$ python3 -q
>>> import numpy as np
>>> np.set_printoptions(precision=3, suppress=True, linewidth=120, floatmode="fixed")
>>> K = np.load("arr.npy")
>>> K
array([[-37.330,  -6.405,  -1.482],
       [ -9.011,   6.155,  -9.631],
       [-36.718,  -8.327,  -1.466],
       [-36.011,  -6.966,  -2.619],
       [ -6.538,   7.087,  -9.362],
       [ -8.480, -36.112,  24.120],
       [-35.872,  -7.402,   0.446],
       [-37.077,  -7.875,  -0.488],
       [ -7.330,   5.218,  -8.415],
       [ -8.191, -36.293,  25.138],
       [ -8.468, -35.288,  24.964],
       [-33.670,  -7.032,  -0.270],
       [ -8.675,   6.914,  -8.565],
       [ -6.940,   6.678, -10.043],
       [ -9.119,   4.730, -10.775],
       [ -9.460,   6.808, -11.274],
       [ -7.415,   4.960,  -8.873],
       [-35.971,  -8.575,  -3.904],
       [ -9.745, -36.794,  24.918],
       [ -7.367,   6.206,  -9.386],
       [ -9.401, -35.881,  24.373],
       [ -8.171,   6.938, -10.621],
       [-10.404,   6.658, -11.452]])
>>> cent = K[[12, 8]].astype(float)
>>> for _ in range(7):
...     z = np.linalg.norm(K[:, None] - cent, axis=-1).argmin(axis=1)
...     cent = np.array([K[z == j].mean(axis=0) for j in range(2)])
... 
>>> z
array([0, 0, 0, 0, 0, 1, 0, 0, 0, 1, 1, 0, 0, 0, 0, 0, 0, 0, 1, 0, 1, 0, 0])
>>> cent[1] - cent[0]
array([ 10.203, -36.950,  31.268])
>>> np.abs(cent[1] - cent[0]).argmax()
np.int64(1)
>>> W = np.array([[5, 5, 2, 3, 4, 1], [0, 2, 3, 4, 5, 5], [2, 2, 0, 1, 5, 3]])
>>> beta = np.array([1, 3, 3, 2, 0, 0])
>>> hid = np.maximum(K @ W + beta, 0)
>>> (hid > 0).astype(int)
array([[0, 0, 0, 0, 0, 0],
       [0, 0, 1, 0, 0, 0],
       [0, 0, 0, 0, 0, 0],
       [0, 0, 0, 0, 0, 0],
       [0, 0, 1, 1, 0, 1],
       [1, 0, 0, 0, 0, 0],
       [0, 0, 0, 0, 0, 0],
       [0, 0, 0, 0, 0, 0],
       [0, 0, 1, 0, 0, 0],
       [1, 0, 0, 0, 0, 0],
       [1, 0, 0, 0, 0, 0],
       [0, 0, 0, 0, 0, 0],
       [0, 0, 1, 0, 0, 1],
       [0, 0, 1, 0, 0, 0],
       [0, 0, 0, 0, 0, 0],
       [0, 0, 1, 0, 0, 0],
       [0, 0, 1, 0, 0, 0],
       [0, 0, 0, 0, 0, 0],
       [1, 0, 0, 0, 0, 0],
       [0, 0, 1, 0, 0, 0],
       [1, 0, 0, 0, 0, 0],
       [0, 0, 1, 0, 0, 0],
       [0, 0, 1, 0, 0, 0]])
>>> cent = np.array([[2, 1, 0], [0, 0, 0], [0, 1, 3], [0, 2, 0], [3, 2, 3], [0, 1, 0]])
>>> (hid @ cent).round(6).argmax(axis=1)
array([0, 2, 0, 0, 2, 0, 0, 0, 2, 0, 0, 0, 2, 2, 0, 2, 2, 0, 0, 2, 0, 2, 2])
